$ ipython --no-banner

In [1]: import numpy as np

In [2]: np.set_printoptions(precision=2, suppress=True, linewidth=160)

In [3]: def tidy(a):
   ...:     return np.round(a, 2) + 0
   ...: 

In [4]: X = np.load("run14.npy")

In [5]: print(X)
[[0.2 0.4]
 [0.4 0.8]]

In [6]: A2 = X / np.linalg.norm(X, axis=1, keepdims=True)

In [7]: G = A2 @ A2.T

In [8]: print(tidy(np.degrees(np.arccos(np.clip(G[0, 1], -1, 1)))))
0.0

In [9]: (G - 2 * np.eye(2)).round(6).argmax(axis=1)
Out[9]: array([1, 0])

In [10]: A = np.load("w.npy")

In [11]: print(A)
[[ 1. -1.  1.]
 [ 1. -1.  1.]
 [ 1. -1.  1.]]

In [12]: left, sig, vt = np.linalg.svd(A)

In [13]: evecs = vt[:(sig > 1e-8).sum()]

In [14]: rng = np.random.default_rng(9428)

In [15]: x = A[2] + 2 * A[0] + rng.integers(2) * np.eye(3)[0]

In [16]: x
Out[16]: array([ 3., -3.,  3.])

In [17]: print(np.allclose(evecs.T @ evecs @ x, x))
True

In [18]: tidy(np.diag(evecs.T @ evecs))
Out[18]: array([0.33, 0.33, 0.33])

In [19]: print(np.linalg.matrix_rank(np.vstack([A, x])))
1

In [20]: try:
    ...:     np.linalg.inv(A)
    ...: except np.linalg.LinAlgError as e:
    ...:     print(repr(e))
    ...: 
LinAlgError('Singular matrix')

In [21]: print(np.linalg.lstsq(A[:-1].T, A[-1])[2])
1

In [22]: print(np.abs(np.diag(np.linalg.qr(A)[1])) > 1e-9)
[ True False False]

In [23]: left, sig, vt = np.linalg.svd(A)

In [24]: np.argmax(sig[:-1] / (sig[1:] + 1e-6)) + 1
Out[24]: np.int64(1)

In [25]: A2 = left[:, :1] @ np.diag(sig[:1]) @ vt[:1]

In [26]: np.linalg.matrix_rank(A, rtol=0.05)
Out[26]: np.int64(1)

In [27]: tidy(np.abs(A - A2).max())
Out[27]: np.float64(0.0)

In [28]: print(tidy(A2))
[[ 1. -1.  1.]
 [ 1. -1.  1.]
 [ 1. -1.  1.]]

In [29]: r = np.linalg.matrix_rank(A2)

In [30]: r
Out[30]: np.int64(1)

In [31]: ns = np.linalg.svd(A2)[2][r:].T

In [32]: np.linalg.matrix_rank(A2.T @ A2), np.linalg.matrix_rank(A2 @ A2.T)
Out[32]: (np.int64(1), np.int64(1))

In [33]: [int(np.linalg.matrix_rank(A2[:, :j + 1])) for j in range(3)]
Out[33]: [1, 1, 1]

In [34]: ns.shape
Out[34]: (3, 2)

In [35]: (A - A.T) / 2
Out[35]: 
array([[ 0., -1.,  0.],
       [ 1.,  0.,  1.],
       [ 0., -1.,  0.]])

In [36]: A @ A
Out[36]: 
array([[ 1., -1.,  1.],
       [ 1., -1.,  1.],
       [ 1., -1.,  1.]])

In [37]: print(np.allclose(A @ A.T, A.T @ A))
False

In [38]: (A + A.T) / 2
Out[38]: 
array([[ 1.,  0.,  1.],
       [ 0., -1.,  0.],
       [ 1.,  0.,  1.]])

In [39]: np.allclose(A, A.T)
Out[39]: False

In [40]: np.trace(A)
Out[40]: np.float64(1.0)

In [41]: assert A == A.T
Traceback (most recent call last):
  Cell In[41], line 1
    assert A == A.T
ValueError: The truth value of an array with more than one element is ambiguous. Use a.any() or a.all()


In [42]: E = np.load("a.npy")

In [43]: E
Out[43]: 
array([[ 3,  3,  3,  3,  3],
       [ 3,  6,  6,  6,  6],
       [ 3,  6,  9,  9,  9],
       [ 3,  6,  9, 12, 12],
       [ 3,  6,  9, 12, 15]])

In [44]: O, evecs = np.linalg.qr(E[:, :2])[0], np.linalg.qr(E[:, 2:])[0]

In [45]: sig = np.linalg.svd(O.T @ evecs, compute_uv=False)

In [46]: tidy(sig)
Out[46]: array([0.99, 0.19])

In [47]: tidy(np.linalg.norm(O @ O.T - evecs @ evecs.T, 2))
Out[47]: np.float64(1.0)

In [48]: tidy(np.degrees(np.arccos(sig.clip(0, 1))))
Out[48]: array([ 7.82, 79.  ])
